% python3 -q
>>> import numpy as np
>>> np.set_printoptions(precision=3, suppress=True, linewidth=160)
>>> tidy = lambda a: np.round(a, 3) + 0
>>> Q, _ = np.linalg.qr(np.array([[-0.7, -0.6, -0.3], [-1.2, -1.0, -0.7], [1.0, 0.3, -1.1]]))
>>> evecs, _ = np.linalg.qr(np.array([[0.4, 1.3, 0.0, 1.3, -0.4],
...     [0.0, 0.9, 0.2, 0.5, -0.2],
...     [0.0, 0.0, -0.2, -0.8, -0.2],
...     [0.5, 0.1, 0.7, -0.1, -0.5],
...     [-0.1, -0.7, 0.7, -1.1, -0.2]]))
>>> s = 10 * 0.5 ** np.arange(3)
>>> mat = Q[:, :3] * s @ evecs[:3]
>>> tidy(mat)
array([[ 2.524,  3.005, -1.319, -1.96 , -1.703],
       [ 4.327,  4.944, -0.834,  1.38 , -3.319],
       [-3.606, -0.27 , -2.757,  1.061,  5.365]])
>>> t3 = np.stack([mat, -2 * mat, mat[::-1]])
>>> np.linalg.matrix_rank(t3.reshape(3, -1))
np.int64(2)
>>> np.linalg.matrix_rank(t3)
array([3, 3, 3])
>>> tidy(t3.sum(axis=0))
array([[-6.13 , -3.274, -1.438,  3.02 ,  7.068],
       [ 0.   ,  0.   ,  0.   ,  0.   ,  0.   ],
       [ 6.13 ,  3.274,  1.438, -3.02 , -7.068]])
>>> t3.shape
(3, 3, 5)
>>> tidy(np.linalg.norm(mat, axis=1))
array([4.887, 7.536, 7.112])
>>> tidy(np.linalg.norm(mat) ** 2 / np.linalg.norm(mat, 2) ** 2)
np.float64(1.312)
>>> tidy(np.linalg.norm(mat[0], 1)), tidy(np.linalg.norm(mat[0], np.inf))
(np.float64(10.511), np.float64(3.005))
>>> np.linalg.norm(mat, axis=1).argmax()
np.int64(1)
>>> tidy(mat[0] @ mat[1])
np.float64(29.828)
>>> B = np.array([[1, -2], [0, -1], [-1, 2], [1, -1], [-2, -2]])
>>> np.vstack([mat, B.T]).shape
(5, 5)
>>> print(tidy(np.einsum("ij,ij->i", mat, mat)))
[23.88  56.786 50.584]
>>> print(np.linalg.matrix_rank(mat @ B))
2
>>> B = np.array([[-3, 3, 3], [1, 2, -1]])
>>> W2 = np.kron(B, mat)
>>> np.linalg.matrix_rank(W2)
np.int64(6)
>>> E = np.loadtxt("arr.csv", delimiter=",")
>>> tidy(E)
array([[0.333, 0.333, 0.333],
       [0.   , 1.   , 0.   ],
       [0.   , 0.   , 1.   ]])
>>> U, s, Vh = np.linalg.svd(mat, full_matrices=False)
>>> tidy(s / s[0])
array([1.  , 0.5 , 0.25])
>>> tidy(np.sqrt((s ** 2).sum())), tidy(np.linalg.norm(mat))
(np.float64(11.456), np.float64(11.456))
>>> (s > 1e-8).sum()
np.int64(3)
>>> tidy(s)
array([10. ,  5. ,  2.5])
>>> tidy(Vh @ Vh.T)
array([[1., 0., 0.],
       [0., 1., 0.],
       [0., 0., 1.]])
>>> print(np.allclose(U * s @ Vh, mat))
True
>>> U.shape, s.shape, Vh.shape
((3, 3), (3,), (3, 5))
>>> B = np.linalg.inv(E)
>>> tidy(np.linalg.det(E) * np.linalg.det(B))
np.float64(1.0)
>>> B
array([[ 3., -1., -1.],
       [ 0.,  1.,  0.],
       [ 0.,  0.,  1.]])
>>> tidy(np.linalg.cond(E))
np.float64(3.732)
>>> (np.abs(B) > 1e-9).astype(int)
array([[1, 1, 1],
       [0, 1, 0],
       [0, 0, 1]])
>>> tidy(np.linalg.det(E) * B)
array([[ 1.   , -0.333, -0.333],
       [ 0.   ,  0.333,  0.   ],
       [ 0.   ,  0.   ,  0.333]])
>>> E @ B
array([[1., 0., 0.],
       [0., 1., 0.],
       [0., 0., 1.]])
>>> print(tidy(np.prod(np.diag(E))), tidy(np.linalg.det(E)))
0.333 0.333
>>> tidy(np.linalg.matrix_power(E - np.diag(np.diag(E)), 3))
array([[0., 0., 0.],
       [0., 0., 0.],
       [0., 0., 0.]])
>>> [int(np.linalg.matrix_rank(np.linalg.matrix_power(E, p))) for p in range(1, 4)]
[3, 3, 3]
>>> print(np.linalg.matrix_rank(E - E[0, 0] * np.eye(3)))
2
>>> tidy(E @ E)
array([[0.111, 0.444, 0.444],
       [0.   , 1.   , 0.   ],
       [0.   , 0.   , 1.   ]])
>>> rng = np.random.default_rng(7128)
>>> labels = rng.permutation(3)
>>> B = E[:, labels] * rng.choice([-1, 1], 3)
>>> tidy(B)
array([[-0.333, -0.333,  0.333],
       [ 0.   ,  0.   ,  1.   ],
       [ 0.   , -1.   ,  0.   ]])
>>> U, _, Vh = np.linalg.svd(E.T @ B)
>>> labels
array([0, 2, 1])
>>> tidy(U @ Vh)
array([[-1.,  0.,  0.],
       [ 0.,  0.,  1.],
       [ 0., -1.,  0.]])
>>> K = np.load("block4.npy")
>>> K
array([[1.  , 0.9 , 0.81],
       [0.9 , 1.  , 0.9 ],
       [0.81, 0.9 , 1.  ]])
>>> # equal to its transpose
>>> vals, evecs = np.linalg.eig(K)
>>> tidy(np.prod(vals))
np.float64(0.036)
>>> tidy(np.sort(np.linalg.eigvals(K @ K)))
array([0.005, 0.036, 7.511])
>>> tidy(K @ evecs[:, 0] - vals[0] * evecs[:, 0])
array([0., 0., 0.])
>>> tidy(np.sort(np.linalg.eigvals(np.linalg.inv(K))))
array([ 0.365,  5.263, 14.425])
>>> proj = np.triu(np.array([[1, 2, -2], [-1, 0, 2], [2, -1, -2]]), 1) + np.eye(3)
>>> B = proj @ K @ np.linalg.inv(proj)
>>> tidy(np.poly(B))
array([ 1.   , -3.   ,  0.724, -0.036])
>>> tidy(proj @ K - K @ proj)
array([[ 0.18, -1.8 ,  0.  ],
       [ 1.62,  0.  ,  1.8 ],
       [ 0.  , -1.62, -0.18]])
>>> X = np.load("mat.npy")
>>> X
array([[ 1, -2,  4],
       [ 1, -1,  1],
       [ 1,  0,  0],
       [ 1,  1,  1],
       [ 1,  2,  4]])
>>> t = np.radians(10)
>>> R = np.eye(3)
>>> R[1, 1] = R[2, 2] = np.cos(t)
>>> R[1, 2], R[2, 1] = -np.sin(t), np.sin(t)
>>> tidy(R)
array([[ 1.   ,  0.   ,  0.   ],
       [ 0.   ,  0.985, -0.174],
       [ 0.   ,  0.174,  0.985]])
>>> B = X @ R.T
>>> np.allclose(np.linalg.norm(X, axis=1), np.linalg.norm(B, axis=1))
True
>>> np.allclose(X @ X.T, B @ B.T)
True
>>> print(tidy(np.abs(B - X).max(axis=0)))
[0.    0.725 0.408]
>>> print(tidy(np.linalg.det(R)), tidy(np.trace(R)))
1.0 2.97
